$ python3 -q
>>> import numpy as np
>>> import numpy.linalg as la
>>> np.set_printoptions(precision=3, suppress=True, linewidth=100, sign=" ")
>>> mat = np.loadtxt("dump.csv", delimiter=",")
>>> mat
array([[ 0.8,  2.1,  0.6,  1. ,  2.2],
       [ 0.8,  1. , -1.6,  1.3, -1. ],
       [ 1.3,  0.9, -0.1, -1.8,  0.2],
       [-0.6, -0.4, -0.8, -0.1, -0.2],
       [ 1.7, -0.8, -0.4,  1.1, -2.1],
       [-0.9,  1.8,  1.5, -0.5,  0.1],
       [-0.6,  0. ,  0.3, -1.2,  0.1],
       [-1.6,  0.9, -1.8, -1.4, -1.1],
       [-0.2,  0.8,  0.1,  0.2, -0.4]])
>>> vec = np.array([1, 3, -3, -5, 0])
>>> h1 = np.maximum(mat @ vec, 0)
>>> mat * (h1 > 1e-9)[:, None]
array([[ 0.8,  2.1,  0.6,  1. ,  2.2],
       [ 0.8,  1. , -1.6,  1.3, -1. ],
       [ 1.3,  0.9, -0.1, -1.8,  0.2],
       [-0.6, -0.4, -0.8, -0.1, -0.2],
       [ 0. , -0. , -0. ,  0. , -0. ],
       [-0.9,  1.8,  1.5, -0.5,  0.1],
       [-0.6,  0. ,  0.3, -1.2,  0.1],
       [-1.6,  0.9, -1.8, -1.4, -1.1],
       [-0.2,  0.8,  0.1,  0.2, -0.4]])
>>> mat.T @ h1
array([ -8.18,  31.63, -24.5 , -46.39, -13.51])
>>> O, vecs = la.qr(mat[:, :4])[0], la.qr(mat[:, 4:])[0]
>>> sigma = la.svd(O.T @ vecs, compute_uv=False)
>>> (sigma > 0.9).sum()
np.int64(0)
>>> sigma
array([ 0.654])
>>> np.round(la.norm(O @ O.T - vecs @ vecs.T, 2), 3)
np.float64(1.0)
>>> vec = np.array([0, 3, 3, 1, 3])
>>> rhs = mat @ vec
>>> np.round(la.lstsq(mat, rhs)[0], 3) + 0
array([ 0.,  3.,  3.,  1.,  3.])
>>> rhs
array([15.7, -3.5,  1.2, -4.3, -8.8,  9.7,  0. , -7.4,  1.7])
>>> try:
...     la.solve(mat, rhs)
... except la.LinAlgError as e:
...     print("failed:", e)
... 
failed: Last 2 dimensions of the array must be square
>>> rng = np.random.default_rng(231383)
>>> rhs = rhs + 0.02 * rng.normal(size=9)
>>> rhs
array([15.705, -3.509,  1.153, -4.287, -8.814,  9.672,  0.057, -7.385,  1.72 ])
>>> c, *_ = la.lstsq(mat, rhs)
>>> [round(float(la.norm(la.solve(mat.T @ mat + lam * np.eye(5), mat.T @ rhs))), 2) for lam in (0, 1, 10, 100)]
[5.29, 4.99, 3.39, 0.82]
>>> c
array([-0.016,  2.993,  2.994,  1.006,  3.007])
>>> out = np.c_[mat[:, :3] @ np.array([[2, 2, 2], [2, 2, 1], [2, 0, 2]]), np.array([0, 1, 1, 1, 1, 0, 2, 1, 1])]
>>> out
array([[ 7. ,  5.8,  4.9,  0. ],
       [ 0.4,  3.6, -0.6,  1. ],
       [ 4.2,  4.4,  3.3,  1. ],
       [-3.6, -2. , -3.2,  1. ],
       [ 1. ,  1.8,  1.8,  1. ],
       [ 4.8,  1.8,  3. ,  0. ],
       [-0.6, -1.2, -0.6,  2. ],
       [-5. , -1.4, -5.9,  1. ],
       [ 1.4,  1.2,  0.6,  1. ]])
>>> np.round(la.norm(out - mat @ la.lstsq(mat, out)[0], axis=0), 3) + 0
array([ 0.   ,  0.   ,  0.   ,  2.297])
>>> la.norm(la.qr(mat)[0].T @ out, axis=0) ** 2 / ((out ** 2).sum(axis=0) + 1e-12)
array([ 1.   ,  1.   ,  1.   ,  0.472])
>>> np.round(la.lstsq(mat, out[:, 0])[0], 3) + 0
array([ 2.,  2.,  2.,  0.,  0.])
>>> arr = np.array([[41, 27, -29, -19, 3, 7, 7],
...     [27, 71, -47, -60, -29, 28, 24],
...     [-29, -47, 63, 19, -16, -11, 0],
...     [-19, -60, 19, 166, 15, -25, -36],
...     [3, -29, -16, 15, 96, -50, -22],
...     [7, 28, -11, -25, -50, 107, 44],
...     [7, 24, 0, -36, -22, 44, 46]])
>>> out = np.array([[4, 0], [3, 1], [3, 0], [0, 3], [5, 4], [0, 3], [4, 0]])
>>> np.einsum("ik,kj->ji", arr, out)
array([[ 201,  131, -148, -268,  269,    5,  174],
       [   3, -141,  -87,  423,  250,   74,  -40]])
>>> np.einsum("ij->j", arr)
array([ 37,  14, -21,  60,  -3, 100,  63])
>>> np.einsum("ij,ij->i", arr, arr)
array([  3719,  13780,   7757,  34024,  13531,  17464,   6457])
>>> la.matrix_rank(arr @ out)
np.int64(2)
>>> proj = mat @ la.solve(mat.T @ mat, mat.T)
>>> np.diag(proj)
array([ 0.762,  0.61 ,  0.923,  0.135,  0.704,  0.819,  0.145,  0.753,  0.149])
>>> la.matrix_rank(np.eye(9) - proj)
np.int64(4)
>>> out = arr / np.sqrt((arr ** 2).mean(axis=1, keepdims=True))
>>> out[1]
array([ 0.609,  1.6  , -1.059, -1.352, -0.654,  0.631,  0.541])
>>> F = np.load("out0.npy")
>>> F
array([[ 1. ,  0. ,  0. ,  0. ],
       [ 0. ,  1. ,  0. ,  0. ],
       [ 0. ,  0. ,  0.5,  0.5],
       [ 0. ,  0. ,  0. ,  1. ]])
>>> def softmax(z):
...     e = np.exp(z - z.max(axis=-1, keepdims=True))
...     return e / e.sum(axis=-1, keepdims=True)
... 
>>> softmax(mat[2])
array([ 0.436,  0.292,  0.107,  0.02 ,  0.145])
>>> softmax(mat).sum(axis=1)
array([ 1.,  1.,  1.,  1.,  1.,  1.,  1.,  1.,  1.])
>>> softmax(mat[2] + -3)
array([ 0.436,  0.292,  0.107,  0.02 ,  0.145])
>>> np.round(softmax(10 * mat[2]), 3) + 0
array([ 0.982,  0.018,  0.   ,  0.   ,  0.   ])
>>> scores = mat @ mat.T / np.sqrt(5)
>>> softmax(scores)[2] @ mat
array([ 0.619,  0.909, -0.089, -1.076,  0.113])
